% ipython --no-banner

In [1]: import numpy as np

In [2]: np.set_printoptions(precision=3, suppress=True, linewidth=160, floatmode="fixed")

In [3]: K = np.loadtxt("m.csv", delimiter=",")

In [4]: K
Out[4]: 
array([[ 3.057, -0.004, -0.299, -1.762,  1.574, -1.396,  4.471, -0.372, -1.807],
       [-2.987, -0.275, -0.104,  1.730, -2.376,  2.634, -5.871,  0.089,  1.511],
       [ 5.016, -1.399, -2.004, -3.017, -0.505,  1.912,  1.370, -0.830, -4.173],
       [ 5.027, -1.905, -2.327, -2.960, -1.155,  3.405, -0.072, -0.917, -4.270],
       [ 4.848, -0.547, -1.045, -2.720,  1.341, -0.336,  4.500, -0.582, -3.236],
       [-4.633, -0.312,  0.269,  2.385, -2.701,  2.740, -7.427,  0.304,  2.569],
       [ 1.853, -1.290, -1.665, -1.316, -2.043,  3.680, -3.110, -0.513, -2.203],
       [-1.335, -0.959, -0.606,  0.686, -2.912,  3.547, -5.782, -0.113, -0.187],
       [-1.496, -0.227,  0.066,  0.913, -1.164,  1.392, -3.086,  0.090,  0.562],
       [-1.761,  0.672,  0.789,  0.814,  0.486, -1.201,  0.065,  0.324,  1.346],
       [-5.083,  1.026,  1.500,  2.545, -0.372, -0.849, -3.012,  0.690,  3.554],
       [-1.404, -0.917, -0.872,  0.497, -2.934,  3.649, -6.026,  0.008, -0.144],
       [-1.587,  0.206,  0.460,  0.762, -0.206,  0.001, -1.620,  0.057,  1.246],
       [-5.141,  1.217,  2.019,  2.784,  0.318, -2.039, -1.526,  0.817,  4.058],
       [ 3.544, -1.444, -1.997, -2.180, -1.624,  3.498, -1.544, -0.618, -3.478],
       [ 3.543, -1.481, -2.116, -1.938, -1.564,  3.236, -1.567, -0.733, -3.323],
       [ 1.864, -1.136, -1.142, -0.953, -1.160,  2.264, -1.457, -0.406, -1.994],
       [ 0.260, -0.285, -0.269, -0.155, -0.792,  0.992, -1.474, -0.118, -0.344],
       [-3.427,  1.655,  2.089,  2.145,  1.581, -3.423,  1.505,  0.537,  3.472],
       [ 1.792, -1.486, -1.575, -1.352, -1.973,  3.492, -2.927, -0.470, -2.221],
       [ 4.410,  0.672, -0.014, -2.571,  3.526, -3.869,  9.012, -0.334, -2.177],
       [-1.378,  0.209,  0.422,  0.887, -0.523,  0.001, -1.417,  0.180,  1.047],
       [ 2.895,  0.518,  0.225, -1.705,  2.361, -2.608,  6.021, -0.358, -1.441],
       [-3.280,  1.181,  1.621,  2.087,  0.640, -2.139,  0.025,  0.664,  3.090],
       [ 4.928, -0.688, -1.219, -2.734,  1.328, -0.346,  4.643, -0.586, -3.320],
       [ 0.041, -0.496, -0.334, -0.126, -0.752,  1.306, -1.634, -0.216, -0.443],
       [-4.528, -0.659, -0.261,  2.378, -3.572,  3.777, -8.901,  0.146,  2.046],
       [-4.561,  0.578,  1.327,  2.751, -1.223,  0.318, -4.533,  0.729,  3.224],
       [-4.981,  1.130,  1.630,  2.639, -0.369, -1.073, -2.845,  0.640,  3.578],
       [-3.411,  0.419,  0.748,  1.712, -0.927,  0.253, -2.810,  0.588,  2.205]])

In [5]: x = np.array([-3, 5, 2, 2, -3, -2, 2, -4, 0])

In [6]: rhs = K @ x

In [7]: np.round(np.linalg.lstsq(K, rhs)[0], 3) + 0
Out[7]: array([-3.000,  5.000,  2.000,  2.000, -3.000, -2.000,  2.000, -4.000,  0.000])

In [8]: np.round(np.linalg.pinv(K) @ K, 3) + 0
Out[8]: 
array([[1.000, 0.000, 0.000, 0.000, 0.000, 0.000, 0.000, 0.000, 0.000],
       [0.000, 1.000, 0.000, 0.000, 0.000, 0.000, 0.000, 0.000, 0.000],
       [0.000, 0.000, 1.000, 0.000, 0.000, 0.000, 0.000, 0.000, 0.000],
       [0.000, 0.000, 0.000, 1.000, 0.000, 0.000, 0.000, 0.000, 0.000],
       [0.000, 0.000, 0.000, 0.000, 1.000, 0.000, 0.000, 0.000, 0.000],
       [0.000, 0.000, 0.000, 0.000, 0.000, 1.000, 0.000, 0.000, 0.000],
       [0.000, 0.000, 0.000, 0.000, 0.000, 0.000, 1.000, 0.000, 0.000],
       [0.000, 0.000, 0.000, 0.000, 0.000, 0.000, 0.000, 1.000, 0.000],
       [0.000, 0.000, 0.000, 0.000, 0.000, 0.000, 0.000, 0.000, 1.000]])

In [9]: rng = np.random.default_rng(764971)

In [10]: rhs = rhs + 0.1 * rng.normal(size=30)

In [11]: rhs
Out[11]: 
array([ -4.681,   0.602, -28.265, -34.902, -17.031,   4.042, -23.404, -10.028,  -0.502,  11.764,  22.510, -11.609,   5.328,  27.912, -29.006, -27.959, -17.738,
        -5.085,  30.049, -23.610,   1.427,   5.713,   2.482,  22.893, -17.692,  -6.186,  -0.706,  15.691,  24.169,  11.609])

In [12]: coef, *_ = np.linalg.lstsq(K, rhs)

In [13]: coef.round()
Out[13]: array([-3.000,  5.000,  2.000,  2.000, -3.000, -2.000,  2.000, -4.000, -0.000])

In [14]: [round(float(np.linalg.norm(np.linalg.solve(K.T @ K + lam * np.eye(9), K.T @ rhs))), 2) for lam in (0, 1, 10, 100)]
Out[14]: [8.77, 4.29, 3.98, 3.45]

In [15]: np.round(np.linalg.norm(rhs - K @ coef), 3)
Out[15]: np.float64(0.425)

In [16]: G = np.cov(K, rowvar=False)

In [17]: G.shape
Out[17]: (9, 9)

In [18]: np.argsort(-K.std(axis=0).round(6), kind="stable")
Out[18]: array([6, 0, 8, 5, 3, 4, 2, 1, 7])

In [19]: left, s, Vh = np.linalg.svd(K, full_matrices=False)

In [20]: np.abs(Vh[0])
Out[20]: array([0.554, 0.038, 0.103, 0.307, 0.202, 0.126, 0.634, 0.062, 0.352])

In [21]: np.cumsum(s ** 2) / np.sum(s ** 2)
Out[21]: array([0.652, 0.999, 0.999, 0.999, 1.000, 1.000, 1.000, 1.000, 1.000])

In [22]: np.allclose(left * s @ Vh, K)
Out[22]: True

In [23]: np.round(left.T @ left, 3) + 0
Out[23]: 
array([[1.000, 0.000, 0.000, 0.000, 0.000, 0.000, 0.000, 0.000, 0.000],
       [0.000, 1.000, 0.000, 0.000, 0.000, 0.000, 0.000, 0.000, 0.000],
       [0.000, 0.000, 1.000, 0.000, 0.000, 0.000, 0.000, 0.000, 0.000],
       [0.000, 0.000, 0.000, 1.000, 0.000, 0.000, 0.000, 0.000, 0.000],
       [0.000, 0.000, 0.000, 0.000, 1.000, 0.000, 0.000, 0.000, 0.000],
       [0.000, 0.000, 0.000, 0.000, 0.000, 1.000, 0.000, 0.000, 0.000],
       [0.000, 0.000, 0.000, 0.000, 0.000, 0.000, 1.000, 0.000, 0.000],
       [0.000, 0.000, 0.000, 0.000, 0.000, 0.000, 0.000, 1.000, 0.000],
       [0.000, 0.000, 0.000, 0.000, 0.000, 0.000, 0.000, 0.000, 1.000]])

In [24]: left.shape, s.shape, Vh.shape
Out[24]: ((30, 9), (9,), (9, 9))

In [25]: np.round(np.sqrt((s ** 2).sum()), 3), round(np.linalg.norm(K), 3)
Out[25]: (np.float64(39.38), np.float64(39.38))

In [26]: hat = K @ np.linalg.solve(K.T @ K, K.T)

In [27]: np.allclose(hat @ hat, hat)
Out[27]: True

In [28]: np.round(np.linalg.eigvalsh(hat), 3) + 0
Out[28]: 
array([0.000, 0.000, 0.000, 0.000, 0.000, 0.000, 0.000, 0.000, 0.000, 0.000, 0.000, 0.000, 0.000, 0.000, 0.000, 0.000, 0.000, 0.000, 0.000, 0.000, 0.000,
       1.000, 1.000, 1.000, 1.000, 1.000, 1.000, 1.000, 1.000, 1.000])

In [29]: round(float(np.trace(hat)), 3)
Out[29]: 9.0

In [30]: m1 = np.load("test9.npy")

In [31]: m1
Out[31]: 
array([[ -9.376,  -7.190, -11.324,  -3.508,  -1.262, -10.875],
       [  1.786,  -0.460, -16.336,   2.202,   9.732,  -5.493],
       [ -4.401,   7.392,  14.162,   4.833,  -3.357,   9.529],
       [  4.980,  14.528,  -3.084,   5.951,   2.467, -10.637],
       [ -8.429,   4.120,   3.838, -12.969,  10.431,  -4.498],
       [  3.746,  -3.129,  12.143,   7.130,  10.088,   8.724],
       [  1.041,   9.944,  -3.767,   7.920, -14.887,  -1.212],
       [  4.518,  -4.576,  -3.822,   3.461,  10.614,  14.812],
       [ -8.785, -15.550,   4.139,   5.390,  -0.235,  -5.899],
       [-10.442,  -0.360,  -6.847,   1.642, -10.161, -11.748],
       [  1.963,  -2.212,   1.550,  15.524,  11.438,  -4.126],
       [ 10.887,   8.863,  -8.027,   9.046,   3.736,   6.533],
       [ 16.819,  -1.013,   5.704,  -7.417,  -4.103,   3.424],
       [  0.499, -14.274,  -1.735,  -3.009,  10.928,  -8.033],
       [ -3.903,   7.611,  -4.526,  17.378,  -0.513,  -2.023],
       [  8.956,  -4.913,  -3.340,  -9.640,   1.602,  13.748],
       [-16.535,   1.291,  -0.330,  -6.894,   8.201,   3.167],
       [  5.037,  12.892,  13.029,   0.713,   3.537,   5.065]])

In [32]: G = np.cov(m1, rowvar=False)

In [33]: m1.std(axis=0)
Out[33]: array([8.258, 8.283, 8.028, 8.000, 7.439, 8.189])

In [34]: G.shape
Out[34]: (6, 6)

In [35]: np.median(m1, axis=0)
Out[35]: array([ 1.413, -0.410, -2.409,  2.832,  3.002, -1.618])

In [36]: r0 = np.array([2, 1, 9, 4, -6, 4, 8, -4, -4])

In [37]: r1 = np.array([0, 1, 5, 2, 1, 2, 0])

In [38]: F = r0[:, None] + r1[None, :]

In [39]: F
Out[39]: 
array([[ 2,  3,  7,  4,  3,  4,  2],
       [ 1,  2,  6,  3,  2,  3,  1],
       [ 9, 10, 14, 11, 10, 11,  9],
       [ 4,  5,  9,  6,  5,  6,  4],
       [-6, -5, -1, -4, -5, -4, -6],
       [ 4,  5,  9,  6,  5,  6,  4],
       [ 8,  9, 13, 10,  9, 10,  8],
       [-4, -3,  1, -2, -3, -2, -4],
       [-4, -3,  1, -2, -3, -2, -4]])

In [40]: def softmax(z):
    ...:     e = np.exp(z - z.max(axis=-1, keepdims=True))
    ...:     return e / e.sum(axis=-1, keepdims=True)
    ...: 

In [41]: np.round(softmax(10 * F[7]), 3) + 0
Out[41]: array([0.000, 0.000, 1.000, 0.000, 0.000, 0.000, 0.000])

In [42]: softmax(F).sum(axis=1)
Out[42]: array([1.000, 1.000, 1.000, 1.000, 1.000, 1.000, 1.000, 1.000, 1.000])

In [43]: S = F @ F.T / np.sqrt(7)

In [44]: softmax(S).round(6).argmax(axis=1)
Out[44]: array([2, 2, 2, 2, 4, 2, 2, 4, 4])

In [45]: np.round(softmax(S + np.triu(np.full(S.shape, -np.inf), 1)), 3) + 0
Out[45]: 
array([[1.000, 0.000, 0.000, 0.000, 0.000, 0.000, 0.000, 0.000, 0.000],
       [0.999, 0.001, 0.000, 0.000, 0.000, 0.000, 0.000, 0.000, 0.000],
       [0.000, 0.000, 1.000, 0.000, 0.000, 0.000, 0.000, 0.000, 0.000],
       [0.000, 0.000, 1.000, 0.000, 0.000, 0.000, 0.000, 0.000, 0.000],
       [0.000, 0.000, 0.000, 0.000, 1.000, 0.000, 0.000, 0.000, 0.000],
       [0.000, 0.000, 1.000, 0.000, 0.000, 0.000, 0.000, 0.000, 0.000],
       [0.000, 0.000, 1.000, 0.000, 0.000, 0.000, 0.000, 0.000, 0.000],
       [0.000, 0.000, 0.000, 0.000, 1.000, 0.000, 0.000, 0.000, 0.000],
       [0.000, 0.000, 0.000, 0.000, 1.000, 0.000, 0.000, 0.000, 0.000]])

In [46]: r = np.linalg.matrix_rank(F)

In [47]: r
Out[47]: np.int64(2)

In [48]: N = np.linalg.svd(F)[2][r:].T

In [49]: [int(np.linalg.matrix_rank(np.delete(F, i, axis=0))) for i in range(9)]
Out[49]: [2, 2, 2, 2, 2, 2, 2, 2, 2]

In [50]: np.allclose(F @ N, 0)
Out[50]: True

In [51]: F @ F
---------------------------------------------------------------------------
ValueError                                Traceback (most recent call last)
Cell In[51], line 1
----> 1 F @ F

ValueError: matmul: Input operand 1 has a mismatch in its core dimension 0, with gufunc signature (n?,k),(k,m?)->(n?,m?) (size 9 is different from 7)

In [52]: G = F.T @ F

In [53]: np.trace(G), (F ** 2).sum()
Out[53]: (np.int64(2373), np.int64(2373))

In [54]: np.allclose(G, G.T)
Out[54]: True

In [55]: np.round(np.linalg.svd(F, compute_uv=False) ** 2, 3) + 0
Out[55]: array([2260.319,  112.681,    0.000,    0.000,    0.000,    0.000,    0.000])

In [56]: np.diag(G)
Out[56]: array([250, 287, 615, 342, 287, 342, 250])

In [57]: np.linalg.matrix_rank(G)
Out[57]: np.int64(2)

In [58]: feats = np.loadtxt("run7.csv", delimiter=",")

In [59]: feats
Out[59]: 
array([[ 0.453,  0.580,  1.846,  0.226],
       [-0.679,  1.548, -0.439,  0.975],
       [-0.906,  0.689,  0.206, -1.632],
       [ 1.585,  0.891, -0.598, -0.579]])

In [60]: round(np.trace(feats), 3)
Out[60]: np.float64(1.627)

In [61]: (feats + feats.T) / 2
Out[61]: 
array([[ 0.453, -0.050,  0.470,  0.906],
       [-0.050,  1.548,  0.125,  0.933],
       [ 0.470,  0.125,  0.206, -1.115],
       [ 0.906,  0.933, -1.115, -0.579]])

In [62]: (feats - feats.T) / 2
Out[62]: 
array([[ 0.000,  0.630,  1.376, -0.680],
       [-0.630,  0.000, -0.564,  0.042],
       [-1.376,  0.564,  0.000, -0.517],
       [ 0.680, -0.042,  0.517,  0.000]])

In [63]: np.allclose(feats @ feats.T, feats.T @ feats)
Out[63]: True

In [64]: np.linalg.determinant(feats)
---------------------------------------------------------------------------
AttributeError                            Traceback (most recent call last)
Cell In[64], line 1
----> 1 np.linalg.determinant(feats)

AttributeError: module 'numpy.linalg' has no attribute 'determinant'

In [65]: round(float(np.linalg.det(feats)), 3)
Out[65]: -16.0

In [66]: assert feats == feats.T
---------------------------------------------------------------------------
ValueError                                Traceback (most recent call last)
Cell In[66], line 1
----> 1 assert feats == feats.T

ValueError: The truth value of an array with more than one element is ambiguous. Use a.any() or a.all()
